% ipython --no-banner

In [1]: import numpy as np

In [2]: import numpy.linalg as la

In [3]: np.set_printoptions(precision=3, suppress=True, linewidth=160, sign=" ")

In [4]: def rd(a):
   ...:     return np.round(a, 3) + 0
   ...: 

In [5]: data = np.load("arr.npy")

In [6]: data
Out[6]: 
array([[ 1, -1,  1, -1, -1,  1, -1,  1],
       [ 1,  1, -1, -1, -1, -1,  1,  1],
       [ 1, -1, -1,  1,  1, -1, -1,  1],
       [ 1, -1, -1,  1, -1,  1,  1, -1],
       [ 1,  1,  1,  1,  1,  1,  1,  1],
       [ 1, -1,  1, -1,  1, -1,  1, -1],
       [ 1,  1,  1,  1, -1, -1, -1, -1]])

In [7]: rd(la.norm(data[2], 1)), rd(la.norm(data[2], np.inf))
Out[7]: (np.float64(8.0), np.float64(1.0))

In [8]: la.norm(data, axis=1).argmax()
Out[8]: np.int64(0)

In [9]: rd(la.norm(data, axis=1))
Out[9]: array([ 2.828,  2.828,  2.828,  2.828,  2.828,  2.828,  2.828])

In [10]: rd(la.norm(data, "nuc"))
Out[10]: np.float64(19.799)

In [11]: print(rd(la.norm(data[2] - data[5])))
4.0

In [12]: print(data[2] @ data[5])
0

In [13]: U, s, vt = la.svd(data, full_matrices=False)

In [14]: print(rd(s))
[ 2.828  2.828  2.828  2.828  2.828  2.828  2.828]

In [15]: np.allclose(U * s @ vt, data)
Out[15]: True

In [16]: rd(s / s[0])
Out[16]: array([ 1.,  1.,  1.,  1.,  1.,  1.,  1.])

In [17]: rd(U.T @ data @ vt.T)
Out[17]: 
array([[ 2.828,  0.   ,  0.   ,  0.   ,  0.   ,  0.   ,  0.   ],
       [ 0.   ,  2.828,  0.   ,  0.   ,  0.   ,  0.   ,  0.   ],
       [ 0.   ,  0.   ,  2.828,  0.   ,  0.   ,  0.   ,  0.   ],
       [ 0.   ,  0.   ,  0.   ,  2.828,  0.   ,  0.   ,  0.   ],
       [ 0.   ,  0.   ,  0.   ,  0.   ,  2.828,  0.   ,  0.   ],
       [ 0.   ,  0.   ,  0.   ,  0.   ,  0.   ,  2.828,  0.   ],
       [ 0.   ,  0.   ,  0.   ,  0.   ,  0.   ,  0.   ,  2.828]])

In [18]: print(rd(vt @ vt.T))
[[ 1.  0.  0.  0.  0.  0.  0.]
 [ 0.  1.  0.  0.  0.  0.  0.]
 [ 0.  0.  1.  0.  0.  0.  0.]
 [ 0.  0.  0.  1.  0.  0.  0.]
 [ 0.  0.  0.  0.  1.  0.  0.]
 [ 0.  0.  0.  0.  0.  1.  0.]
 [ 0.  0.  0.  0.  0.  0.  1.]]

In [19]: B = np.array([[9, 8], [9, 5], [8, 1], [8, 1], [3, 5], [3, 6], [0, 1], [9, 4]])

In [20]: la.matrix_rank(data @ B)
Out[20]: np.int64(2)

In [21]: np.einsum("ij->j", data)
Out[21]: array([ 7, -1,  1,  1, -1, -1,  1,  1])

In [22]: np.vstack([data, B.T]).shape
Out[22]: (9, 8)

In [23]: np.einsum("ij,ij->", data, B)
ValueError: operands could not be broadcast together with remapped shapes [original->remapped]: (7,8)->(7,8) (8,2)->(8,2) 


In [24]: la.matrix_rank(np.vstack([data, B.T]))
Out[24]: np.int64(8)

In [25]: B = np.array([[2]])

In [26]: Z = np.array([[-5, -9, 7, 4, 6, 7, -1, -8],
    ...:     [8, -3, -2, -9, 3, -9, -1, -9],
    ...:     [-5, -5, 0, 4, -2, 3, -6, -9],
    ...:     [-2, 4, 8, 3, 9, -1, 4, -2],
    ...:     [-3, -5, 1, -2, -2, 1, 7, 8],
    ...:     [3, 3, -5, 0, -8, 1, -4, -5],
    ...:     [-5, 0, 7, 6, -8, 2, -1, 5],
    ...:     [-5, 8, -2, 3, 7, -8, -2, 3]])

In [27]: F = np.block([[B, np.array([[-1, 1, -2, -1, -1, 2, -1, -1]])], [np.zeros((8, 1)), Z]])

In [28]: F
Out[28]: 
array([[ 2., -1.,  1., -2., -1., -1.,  2., -1., -1.],
       [ 0., -5., -9.,  7.,  4.,  6.,  7., -1., -8.],
       [ 0.,  8., -3., -2., -9.,  3., -9., -1., -9.],
       [ 0., -5., -5.,  0.,  4., -2.,  3., -6., -9.],
       [ 0., -2.,  4.,  8.,  3.,  9., -1.,  4., -2.],
       [ 0., -3., -5.,  1., -2., -2.,  1.,  7.,  8.],
       [ 0.,  3.,  3., -5.,  0., -8.,  1., -4., -5.],
       [ 0., -5.,  0.,  7.,  6., -8.,  2., -1.,  5.],
       [ 0., -5.,  8., -2.,  3.,  7., -8., -2.,  3.]])

In [29]: U, s, vt = la.svd(F, full_matrices=False)

In [30]: print(rd(np.cumsum(s ** 2) / np.sum(s ** 2)))
[ 0.304  0.566  0.785  0.917  0.957  0.99   0.997  1.     1.   ]

In [31]: print(rd(s / s[0]))
[ 1.     0.929  0.849  0.66   0.364  0.329  0.145  0.103  0.001]

In [32]: rd(vt @ vt.T)
Out[32]: 
array([[ 1.,  0.,  0.,  0.,  0.,  0.,  0.,  0.,  0.],
       [ 0.,  1.,  0.,  0.,  0.,  0.,  0.,  0.,  0.],
       [ 0.,  0.,  1.,  0.,  0.,  0.,  0.,  0.,  0.],
       [ 0.,  0.,  0.,  1.,  0.,  0.,  0.,  0.,  0.],
       [ 0.,  0.,  0.,  0.,  1.,  0.,  0.,  0.,  0.],
       [ 0.,  0.,  0.,  0.,  0.,  1.,  0.,  0.,  0.],
       [ 0.,  0.,  0.,  0.,  0.,  0.,  1.,  0.,  0.],
       [ 0.,  0.,  0.,  0.,  0.,  0.,  0.,  1.,  0.],
       [ 0.,  0.,  0.,  0.,  0.,  0.,  0.,  0.,  1.]])
